In [1]: import numpy as np

In [2]: import numpy.linalg as la

In [3]: np.set_printoptions(suppress=True, linewidth=140)

In [4]: def rnd(a):
   ...:     return np.round(a, 3) + 0
   ...: 

In [5]: M = np.load("layer1.npy")

In [6]: print(M)
[[7 4 5 6 5 5 4 5 4 5 7 4]
 [5 2 3 4 3 3 2 3 2 3 5 2]
 [4 1 2 3 2 2 1 2 1 2 4 1]
 [3 0 1 2 1 1 0 1 0 1 3 0]
 [4 1 2 3 2 2 1 2 1 2 4 1]
 [3 0 1 2 1 1 0 1 0 1 3 0]
 [5 2 3 4 3 3 2 3 2 3 5 2]
 [4 1 2 3 2 2 1 2 1 2 4 1]
 [4 1 2 3 2 2 1 2 1 2 4 1]
 [5 2 3 4 3 3 2 3 2 3 5 2]
 [5 2 3 4 3 3 2 3 2 3 5 2]
 [4 1 2 3 2 2 1 2 1 2 4 1]
 [3 0 1 2 1 1 0 1 0 1 3 0]
 [4 1 2 3 2 2 1 2 1 2 4 1]
 [4 1 2 3 2 2 1 2 1 2 4 1]
 [6 3 4 5 4 4 3 4 3 4 6 3]]

In [7]: U, sig, Vh = la.svd(M, full_matrices=False)

In [8]: print(rnd(U.T @ M @ Vh.T))
[[39.391  0.     0.     0.     0.     0.     0.     0.     0.     0.     0.     0.   ]
 [ 0.     5.326  0.     0.     0.     0.     0.     0.     0.     0.     0.     0.   ]
 [ 0.     0.     0.     0.     0.     0.     0.     0.     0.     0.     0.     0.   ]
 [ 0.     0.     0.     0.     0.     0.     0.     0.     0.     0.     0.     0.   ]
 [ 0.     0.     0.     0.     0.     0.     0.     0.     0.     0.     0.     0.   ]
 [ 0.     0.     0.     0.     0.     0.     0.     0.     0.     0.     0.     0.   ]
 [ 0.     0.     0.     0.     0.     0.     0.     0.     0.     0.     0.     0.   ]
 [ 0.     0.     0.     0.     0.     0.     0.     0.     0.     0.     0.     0.   ]
 [ 0.     0.     0.     0.     0.     0.     0.     0.     0.     0.     0.     0.   ]
 [ 0.     0.     0.     0.     0.     0.     0.     0.     0.     0.     0.     0.   ]
 [ 0.     0.     0.     0.     0.     0.     0.     0.     0.     0.     0.     0.   ]
 [ 0.     0.     0.     0.     0.     0.     0.     0.     0.     0.     0.     0.   ]]

In [9]: print(rnd(np.sqrt((sig ** 2).sum())), rnd(la.norm(M)))
39.749 39.749

In [10]: u = np.array([2, 1, 1])

In [11]: print(np.cross(M[4, :3], M[11, :3]))
[0 0 0]

In [12]: print(np.convolve(M[4], u))
[ 8  6  9  9  9  9  6  7  5  7 11  8  5  1]

In [13]: print(np.correlate(M[4], M[11], "full"))
[ 4 17 14 17 27 24 29 30 38 38 42 65 42 38 38 30 29 24 27 17 14 17  4]

In [14]: cov = M.T @ M

In [15]: print(cov)
[[324 114 184 254 184 184 114 184 114 184 324 114]
 [114  48  70  92  70  70  48  70  48  70 114  48]
 [184  70 108 146 108 108  70 108  70 108 184  70]
 [254  92 146 200 146 146  92 146  92 146 254  92]
 [184  70 108 146 108 108  70 108  70 108 184  70]
 [184  70 108 146 108 108  70 108  70 108 184  70]
 [114  48  70  92  70  70  48  70  48  70 114  48]
 [184  70 108 146 108 108  70 108  70 108 184  70]
 [114  48  70  92  70  70  48  70  48  70 114  48]
 [184  70 108 146 108 108  70 108  70 108 184  70]
 [324 114 184 254 184 184 114 184 114 184 324 114]
 [114  48  70  92  70  70  48  70  48  70 114  48]]

In [16]: print(np.allclose(cov, cov.T))
True

In [17]: print(np.diag(cov))
[324  48 108 200 108 108  48 108  48 108 324  48]

In [18]: print(np.trace(cov), (M ** 2).sum())
1580 1580

In [19]: print((M @ M.T).shape)
(16, 16)

In [20]: print(rnd(la.eigvalsh(cov)[::-1]))
[1551.63   28.37    0.      0.      0.      0.      0.      0.      0.      0.      0.      0.  ]

In [21]: print(la.matrix_rank(cov))
2

In [22]: arr = np.loadtxt("a.csv", delimiter=",")

In [23]: print(arr)
[[-2. -3.  1. -2.  3. -2. -3. -3.  1.  2.  1.  0.  2.  2. -2.]
 [ 0.  1.  3.  3.  2.  1.  1.  3.  0. -1.  0. -1.  1.  1.  0.]
 [ 0.  3. -2. -2. -3. -1. -3.  2.  2.  2.  2. -2.  0.  3. -3.]
 [-1.  2.  1.  1.  3.  2. -3. -3. -1.  3.  0.  2.  0.  3. -3.]
 [ 0. -3.  0. -3. -3. -1. -1. -1. -3.  1.  3.  0.  1. -3.  2.]
 [-1.  1.  1.  1.  0.  3.  2.  2.  3. -1. -3.  3.  2.  0.  1.]
 [ 0.  0.  0.  0.  2. -3.  3.  2. -2.  0.  3.  2.  1.  1.  2.]
 [ 0. -2.  0. -2.  3. -2.  2.  2. -3.  2. -1. -2.  2. -1.  3.]
 [-2.  2. -1.  0. -1.  2.  0. -1.  3. -2. -1.  3.  0.  3. -1.]
 [ 3. -1. -1. -1.  2. -3.  0.  0.  0.  2.  1. -2.  3. -2.  2.]
 [ 1.  1.  1.  0.  1. -2. -2.  0.  2. -2.  3. -3.  1.  3. -1.]
 [ 0. -3.  2. -3. -1.  1.  3. -1. -2. -3. -3.  2. -3. -2. -2.]
 [ 0. -2. -3.  0.  3.  2.  1.  0.  2. -1. -3. -2. -3.  2.  0.]]

In [24]: print(np.abs(arr).max())
3.0

In [25]: print(arr.sum(axis=0))
[-2. -4.  2. -8. 11. -3.  0.  2.  2.  2.  2.  0.  7. 10. -2.]

In [26]: print(arr.sum(axis=1))
[ -5.  14.  -2.   6. -11.  14.  11.   1.   4.   3.   3. -15.  -4.]

In [27]: print(rnd(arr.mean(axis=0)))
[-0.154 -0.308  0.154 -0.615  0.846 -0.231  0.     0.154  0.154  0.154  0.154  0.     0.538  0.769 -0.154]

In [28]: print(np.count_nonzero(arr))
161

In [29]: print(rnd(la.norm(arr)))
27.55

In [30]: print(np.unravel_index(np.abs(arr).argmax(), arr.shape))
(np.int64(0), np.int64(1))

In [31]: B = arr / np.sqrt((arr ** 2).mean(axis=1, keepdims=True))

In [32]: print(rnd(B[2]))
[ 0.     1.351 -0.9   -0.9   -1.351 -0.45  -1.351  0.9    0.9    0.9    0.9   -0.9    0.     1.351 -1.351]

In [33]: print(rnd(la.norm(B, axis=1)))
[3.873 3.873 3.873 3.873 3.873 3.873 3.873 3.873 3.873 3.873 3.873 3.873 3.873]

In [34]: print(la.matrix_rank(arr - arr.mean(axis=1, keepdims=True)))
13

In [35]: m1 = np.arange(154).reshape(14, 11) + 4

In [36]: print(m1)
[[  4   5   6   7   8   9  10  11  12  13  14]
 [ 15  16  17  18  19  20  21  22  23  24  25]
 [ 26  27  28  29  30  31  32  33  34  35  36]
 [ 37  38  39  40  41  42  43  44  45  46  47]
 [ 48  49  50  51  52  53  54  55  56  57  58]
 [ 59  60  61  62  63  64  65  66  67  68  69]
 [ 70  71  72  73  74  75  76  77  78  79  80]
 [ 81  82  83  84  85  86  87  88  89  90  91]
 [ 92  93  94  95  96  97  98  99 100 101 102]
 [103 104 105 106 107 108 109 110 111 112 113]
 [114 115 116 117 118 119 120 121 122 123 124]
 [125 126 127 128 129 130 131 132 133 134 135]
 [136 137 138 139 140 141 142 143 144 145 146]
 [147 148 149 150 151 152 153 154 155 156 157]]

In [37]: T = np.stack([m1, 2 * m1, m1[::-1]])

In [38]: print(rnd(la.norm(T, axis=(1, 2))))
[1141.184 2282.368 1141.184]

In [39]: print(T.shape)
(3, 14, 11)

In [40]: print(la.matrix_rank(T))
[2 2 2]

In [41]: print(la.matrix_rank(T.reshape(3, -1)))
2

In [42]: rng = np.random.default_rng(4690)

In [43]: B = m1 + rng.integers(-2, 3, (14, 2)) @ rng.integers(-2, 3, (2, 11))

In [44]: print(B)
[[  8   1   6   9  10   9  10   7  16   9  18]
 [ 11  20  13  14  17  24  23  28  15  30  17]
 [ 22  31  32  29  28  27  30  35  34  37  36]
 [ 35  40  41  40  40  40  42  45  45  47  47]
 [ 52  45  46  51  54  57  56  53  56  55  58]
 [ 55  64  59  59  61  66  66  71  61  73  63]
 [ 66  75  76  73  72  71  74  79  78  81  80]
 [ 79  84  81  82  84  88  88  91  85  93  87]
 [ 92  93  90  93  96 101 100 101  96 103  98]
 [ 99 108 103 103 105 110 110 115 105 117 107]
 [116 113 118 119 119 117 119 118 126 120 128]
 [123 128 123 125 128 134 133 136 127 138 129]
 [140 133 138 141 142 141 142 139 148 141 150]
 [143 152 149 148 149 152 153 158 151 160 153]]

In [45]: print(rnd(la.svd(B - m1, compute_uv=False)))
[35.706 17.863  0.     0.     0.     0.     0.     0.     0.     0.     0.   ]

In [46]: print(la.matrix_rank(B - m1, tol=1e-8))
2

In [47]: rk = la.matrix_rank(m1)

In [48]: print(rk)
2

In [49]: N = la.svd(m1)[2][rk:].T

In [50]: print([int(la.matrix_rank(np.delete(m1, i, axis=0))) for i in range(14)])
[2, 2, 2, 2, 2, 2, 2, 2, 2, 2, 2, 2, 2, 2]

In [51]: print([int(la.matrix_rank(m1[:i])) for i in range(1, len(m1) + 1)])
[1, 2, 2, 2, 2, 2, 2, 2, 2, 2, 2, 2, 2, 2]

In [52]: print(N.shape)
(11, 9)

In [53]: U, sig, Vh = la.svd(m1)

In [54]: print(rnd(sig))
[1141.027   18.925    0.       0.       0.       0.       0.       0.       0.       0.       0.   ]

In [55]: print(np.argmax(sig[:-1] / (sig[1:] + 1e-6)) + 1)
2

In [56]: B = U[:, :2] @ np.diag(sig[:2]) @ Vh[:2]

In [57]: print(rnd(la.norm(m1 - B) / la.norm(m1)))
0.0

In [58]: print(rnd(la.norm(m1 - B, 2)), rnd(sig[2]))
0.0 0.0

In [59]: print(la.matrix_rank(m1, rtol=0.05))
1

In [60]: cov = arr.T @ arr

In [61]: print((arr @ arr.T).shape)
(13, 13)

In [62]: print(np.diag(cov))
[20. 56. 32. 42. 69. 55. 60. 46. 58. 46. 62. 56. 43. 64. 50.]

In [63]: print(np.trace(cov), (arr ** 2).sum())
759.0 759.0

In [64]: K = np.load("sample19.npy")

In [65]: print(K)
[[ 0.7  1.1 -0.2  0.6  0.2 -1.9  0.9]
 [ 0.8 -1.6  0.3  0.5  0.4  0.8 -1.3]
 [-2.6  1.6 -0.2  1.2  0.1  0.2 -1.6]
 [ 1.3  0.1  0.1 -0.7 -0.6  0.5  1.6]
 [-0.5 -1.   0.5  0.3  0.8 -0.4 -1.2]
 [ 0.4  0.3  0.4  2.1  1.7 -0.8 -0.7]
 [ 1.1  0.6  0.2  0.8  0.2 -0.5 -0.2]]

In [66]: print(la.cond(m1) > 100)
True

In [67]: print(np.argsort(-la.norm(m1, axis=0).round(6), kind="stable")[:3])
[10  9  8]

In [68]: mat = np.loadtxt("dump.csv", delimiter=",")

In [69]: print(mat)
[[ 2.1  1.   0.   1.   2.  -2.  -1.   0.  -2.   1.   2.  -1.   2.  -1.   2.   0. ]
 [ 0.   2.1 -1.   0.  -2.   2.   1.   0.   0.  -2.   2.   1.  -2.  -1.   0.   1. ]
 [ 2.   1.  -0.9  2.   1.   1.  -2.   0.  -2.  -2.   1.   2.   0.   1.   2.   1. ]
 [-1.   1.   1.   2.1 -1.   2.   1.   0.   0.   2.  -2.   1.  -1.   1.  -2.  -1. ]
 [-2.  -1.   0.   1.   2.1  1.  -1.   0.  -2.   2.   0.  -2.   0.   2.  -1.   1. ]
 [ 1.   0.   0.  -2.   1.  -0.9 -1.   2.  -2.   0.  -2.   2.   2.  -1.   2.   0. ]
 [ 0.  -1.   2.   2.   1.   1.   2.1  0.   0.   1.   0.   2.  -1.  -2.   0.  -1. ]
 [-2.  -2.  -1.   0.   0.   2.  -1.  -0.9  0.  -2.   0.   1.  -1.   1.   2.   1. ]
 [-1.   2.   0.   2.   0.  -2.  -2.  -1.   1.1  1.   1.   0.   1.  -2.   0.   2. ]
 [-2.  -2.  -1.  -1.  -1.   0.  -1.  -1.   0.   2.1  2.  -2.   2.  -2.   1.   0. ]
 [-2.  -2.  -2.   2.   1.  -1.   1.   1.  -2.   2.   2.1  1.   0.  -2.  -1.   2. ]
 [ 2.   0.  -1.   1.  -1.   0.   0.   2.   2.  -2.  -1.   1.1 -1.   2.   0.   0. ]
 [-2.   0.   1.   1.   0.   0.  -2.   1.   2.  -2.   0.   2.  -0.9  2.  -1.   2. ]
 [-1.   2.  -2.  -2.  -2.  -1.   2.   2.   2.  -1.   2.  -2.   0.   1.1  0.  -1. ]
 [ 1.   2.  -2.  -2.   1.   2.   0.   1.   0.   0.  -1.   0.   0.   0.  -0.9  0. ]
 [ 2.   1.   0.   1.   2.  -2.  -1.   0.  -2.   1.   2.  -1.   2.  -1.   2.   0.1]]

In [70]: u = np.array([0, -3, 2, -2, -3, 1, 2, -2, 1, -1, 2, 3, 0, -2, -1, 3])

In [71]: B = mat + np.outer(u, np.eye(16)[15])

In [72]: print(la.matrix_rank(B - mat))
1

In [73]: O, V = la.qr(mat[:, :11])[0], la.qr(mat[:, 11:])[0]

In [74]: sig = la.svd(O.T @ V, compute_uv=False)

In [75]: print(rnd(la.norm(O @ O.T - V @ V.T, 2)))
1.0

In [76]: print(rnd(sig))
[1.    0.999 0.92  0.793 0.416]

In [77]: E = np.load("out0.npy")

In [78]: print(E)
[[-1.  1.  1.  1.  1.  1.  1.  1.  1.  1.  1.  1.  1.  1.  1.]
 [ 1. -1.  1.  1.  1.  1.  1.  1.  1.  1.  1.  1.  1.  1.  1.]
 [ 1.  1. -1.  1.  1.  1.  1.  1.  1.  1.  1.  1.  1.  1.  1.]
 [ 1.  1.  1. -1.  1.  1.  1.  1.  1.  1.  1.  1.  1.  1.  1.]
 [ 1.  1.  1.  1. -1.  1.  1.  1.  1.  1.  1.  1.  1.  1.  1.]
 [ 1.  1.  1.  1.  1. -1.  1.  1.  1.  1.  1.  1.  1.  1.  1.]
 [ 1.  1.  1.  1.  1.  1. -1.  1.  1.  1.  1.  1.  1.  1.  1.]
 [ 1.  1.  1.  1.  1.  1.  1. -1.  1.  1.  1.  1.  1.  1.  1.]
 [ 1.  1.  1.  1.  1.  1.  1.  1. -1.  1.  1.  1.  1.  1.  1.]
 [ 1.  1.  1.  1.  1.  1.  1.  1.  1. -1.  1.  1.  1.  1.  1.]
 [ 1.  1.  1.  1.  1.  1.  1.  1.  1.  1. -1.  1.  1.  1.  1.]
 [ 1.  1.  1.  1.  1.  1.  1.  1.  1.  1.  1. -1.  1.  1.  1.]
 [ 1.  1.  1.  1.  1.  1.  1.  1.  1.  1.  1.  1. -1.  1.  1.]
 [ 1.  1.  1.  1.  1.  1.  1.  1.  1.  1.  1.  1.  1. -1.  1.]
 [ 1.  1.  1.  1.  1.  1.  1.  1.  1.  1.  1.  1.  1.  1. -1.]]

In [79]: print((E @ E)[0])
[15. 11. 11. 11. 11. 11. 11. 11. 11. 11. 11. 11. 11. 11. 11.]

In [80]: print(E @ (-1.0) ** np.arange(15))
[-1.  3. -1.  3. -1.  3. -1.  3. -1.  3. -1.  3. -1.  3. -1.]
